% ipython --no-banner

In [1]: import numpy as np

In [2]: np.set_printoptions(precision=2, suppress=True, linewidth=140)

In [3]: rng = np.random.default_rng(564)

In [4]: labels = rng.integers(0, 3, 7)

In [5]: mat = np.array([[-2, -3, -2, 1, 1, -2, -3],
   ...:     [-2, 2, 3, -2, 1, 2, -2],
   ...:     [2, 3, 0, 0, 1, -1, 0],
   ...:     [3, 0, -2, -1, -2, 3, -3],
   ...:     [-2, -2, 2, 1, 1, 1, 1],
   ...:     [2, -2, -3, 1, 3, 2, 1],
   ...:     [0, 3, -2, 0, -2, 1, 1]]) * (labels[:, None] == labels)

In [6]: mat
Out[6]: 
array([[-2,  0,  0,  0,  0,  0,  0],
       [ 0,  2,  0, -2,  0,  2, -2],
       [ 0,  0,  0,  0,  1,  0,  0],
       [ 0,  0,  0, -1,  0,  3, -3],
       [ 0,  0,  2,  0,  1,  0,  0],
       [ 0, -2,  0,  1,  0,  2,  1],
       [ 0,  3,  0,  0,  0,  1,  1]])

In [7]: # 3 groups of indices that never mix

In [8]: f = np.array([-2, 2, 1, 3, 1, 0, -1])

In [9]: M2 = mat + np.outer(f, np.eye(7)[1])

In [10]: np.round(np.linalg.det(M2) / np.linalg.det(mat), 2), np.round(1 + np.linalg.solve(mat, f)[1], 2)
Out[10]: (np.float64(0.79), np.float64(0.79))

In [11]: np.linalg.matrix_rank(np.linalg.inv(M2) - np.linalg.inv(mat), tol=1e-8)
Out[11]: np.int64(1)

In [12]: M2
Out[12]: 
array([[-2., -2.,  0.,  0.,  0.,  0.,  0.],
       [ 0.,  4.,  0., -2.,  0.,  2., -2.],
       [ 0.,  1.,  0.,  0.,  1.,  0.,  0.],
       [ 0.,  3.,  0., -1.,  0.,  3., -3.],
       [ 0.,  1.,  2.,  0.,  1.,  0.,  0.],
       [ 0., -2.,  0.,  1.,  0.,  2.,  1.],
       [ 0.,  2.,  0.,  0.,  0.,  1.,  1.]])

In [13]: X = np.load("x.npy")

In [14]: X
Out[14]: 
array([[ 0,  0,  0, -1,  0],
       [ 0,  2,  0,  0,  0],
       [ 0,  0,  0,  0,  0],
       [ 0,  0,  0,  0, -2],
       [ 0,  0, -1,  0,  0]])

In [15]: np.allclose(mat @ mat.T, mat.T @ mat)
Out[15]: False

In [16]: (mat + mat.T) / 2
Out[16]: 
array([[-2. ,  0. ,  0. ,  0. ,  0. ,  0. ,  0. ],
       [ 0. ,  2. ,  0. , -1. ,  0. ,  0. ,  0.5],
       [ 0. ,  0. ,  0. ,  0. ,  1.5,  0. ,  0. ],
       [ 0. , -1. ,  0. , -1. ,  0. ,  2. , -1.5],
       [ 0. ,  0. ,  1.5,  0. ,  1. ,  0. ,  0. ],
       [ 0. ,  0. ,  0. ,  2. ,  0. ,  2. ,  1. ],
       [ 0. ,  0.5,  0. , -1.5,  0. ,  1. ,  1. ]])

In [17]: round(float(np.abs(np.linalg.eigvals(mat)).max()), 2)
Out[17]: 2.72
